% python3 -q
>>> import numpy as np
>>> np.set_printoptions(precision=2, suppress=True, linewidth=140, floatmode="fixed")
>>> W0 = np.array([[0.9, 1.9, 1.1, -0.2, 1.6, -0.4, -1.7],
...     [-0.4, -1.0, 1.7, 0.8, 0.6, -0.3, -0.2],
...     [-0.5, -0.4, 0.4, 0.4, -0.2, -1.5, 1.4],
...     [1.0, -1.1, -1.1, -0.4, 1.5, -0.8, -0.6],
...     [0.0, -0.1, 1.0, 1.1, -0.5, 1.8, -0.4],
...     [0.3, 0.4, -1.5, 1.7, 0.0, -1.2, 0.1],
...     [-1.3, 0.1, -0.5, -0.5, -0.6, -0.6, 1.0],
...     [2.3, 0.0, -0.5, 1.2, 0.4, -0.1, -0.2],
...     [-2.6, -1.9, 1.3, -0.3, 1.0, -0.2, 1.3],
...     [-1.3, -0.7, 0.0, 0.3, 1.6, 0.2, 0.4],
...     [-1.3, 0.8, -0.3, -0.3, 1.8, 1.8, 1.4],
...     [-0.1, 1.2, 1.7, 0.6, -1.4, 1.3, -0.8],
...     [0.8, -0.4, 1.5, -0.1, -0.8, -0.7, -0.4],
...     [2.4, -1.6, -1.7, -0.1, 0.0, 0.3, 1.3]])
>>> rng = np.random.default_rng(2124)
>>> W0[3] = W0[13] + 0.3 * rng.normal(size=7)
>>> print(W0)
[[ 0.90  1.90  1.10 -0.20  1.60 -0.40 -1.70]
 [-0.40 -1.00  1.70  0.80  0.60 -0.30 -0.20]
 [-0.50 -0.40  0.40  0.40 -0.20 -1.50  1.40]
 [ 2.30 -1.64 -1.98  0.28  0.14  0.57  1.14]
 [ 0.00 -0.10  1.00  1.10 -0.50  1.80 -0.40]
 [ 0.30  0.40 -1.50  1.70  0.00 -1.20  0.10]
 [-1.30  0.10 -0.50 -0.50 -0.60 -0.60  1.00]
 [ 2.30  0.00 -0.50  1.20  0.40 -0.10 -0.20]
 [-2.60 -1.90  1.30 -0.30  1.00 -0.20  1.30]
 [-1.30 -0.70  0.00  0.30  1.60  0.20  0.40]
 [-1.30  0.80 -0.30 -0.30  1.80  1.80  1.40]
 [-0.10  1.20  1.70  0.60 -1.40  1.30 -0.80]
 [ 0.80 -0.40  1.50 -0.10 -0.80 -0.70 -0.40]
 [ 2.40 -1.60 -1.70 -0.10  0.00  0.30  1.30]]
>>> labels = W0[:, 1] > np.median(W0[:, 1])
>>> u = W0[labels].mean(axis=0) - W0[~labels].mean(axis=0)
>>> print(u)
[ 0.01  1.71 -0.03  0.33 -0.15  0.60 -0.79]
>>> print(labels.astype(int))
[1 0 0 0 1 1 1 1 0 0 1 1 0 0]
>>> print(np.argsort(-np.abs(u).round(6), kind="stable"))
[1 6 5 3 4 2 0]
>>> print(((W0 - W0.mean(axis=0)) @ u > 0).astype(int))
[1 0 0 0 1 1 0 1 0 0 1 1 0 0]
>>> x0 = np.array([0, -1, -3, 9, 8, 1, -7])
>>> target = W0 @ x0
>>> print(np.round(np.linalg.lstsq(W0, target)[0], 2) + 0)
[ 0.00 -1.00 -3.00  9.00  8.00  1.00 -7.00]
>>> print(np.round(np.linalg.solve(W0.T @ W0, W0.T @ target), 2) + 0)
[ 0.00 -1.00 -3.00  9.00  8.00  1.00 -7.00]
>>> target = target + 0.3 * rng.normal(size=14)
>>> print(target)
[ 17.25   8.99 -10.35   3.55   7.42  17.91 -15.85  17.02  -6.41  13.75   3.37  -5.10  -8.91  -3.03]
>>> c, *_ = np.linalg.lstsq(W0, target)
>>> print(c.round())
[-0.00 -1.00 -3.00  9.00  8.00  1.00 -7.00]
>>> print(np.round(W0.T @ (target - W0 @ c), 2) + 0)
[0.00 0.00 0.00 0.00 0.00 0.00 0.00]
>>> print(c)
[-0.01 -1.04 -3.06  9.10  7.96  0.92 -7.22]
>>> print(round(float(np.linalg.norm(target - W0 @ c)), 2))
0.64
>>> cen = W0 - W0.mean(axis=0)
>>> vecs = np.linalg.svd(cen)[2][:6]
>>> M2 = cen - cen @ vecs.T @ vecs
>>> print(M2.std(axis=0))
[0.08 0.09 0.13 0.10 0.04 0.01 0.22]
>>> print(np.round(np.linalg.norm(M2) / np.linalg.norm(cen), 2))
0.11
>>> print(np.round(np.cov(cen @ vecs.T, rowvar=False), 2) + 0)
[[3.04 0.00 0.00 0.00 0.00 0.00]
 [0.00 2.25 0.00 0.00 0.00 0.00]
 [0.00 0.00 1.13 0.00 0.00 0.00]
 [0.00 0.00 0.00 0.94 0.00 0.00]
 [0.00 0.00 0.00 0.00 0.67 0.00]
 [0.00 0.00 0.00 0.00 0.00 0.38]]
>>> print(np.diag(vecs.T @ vecs))
[0.92 0.91 0.82 0.90 0.98 1.00 0.47]
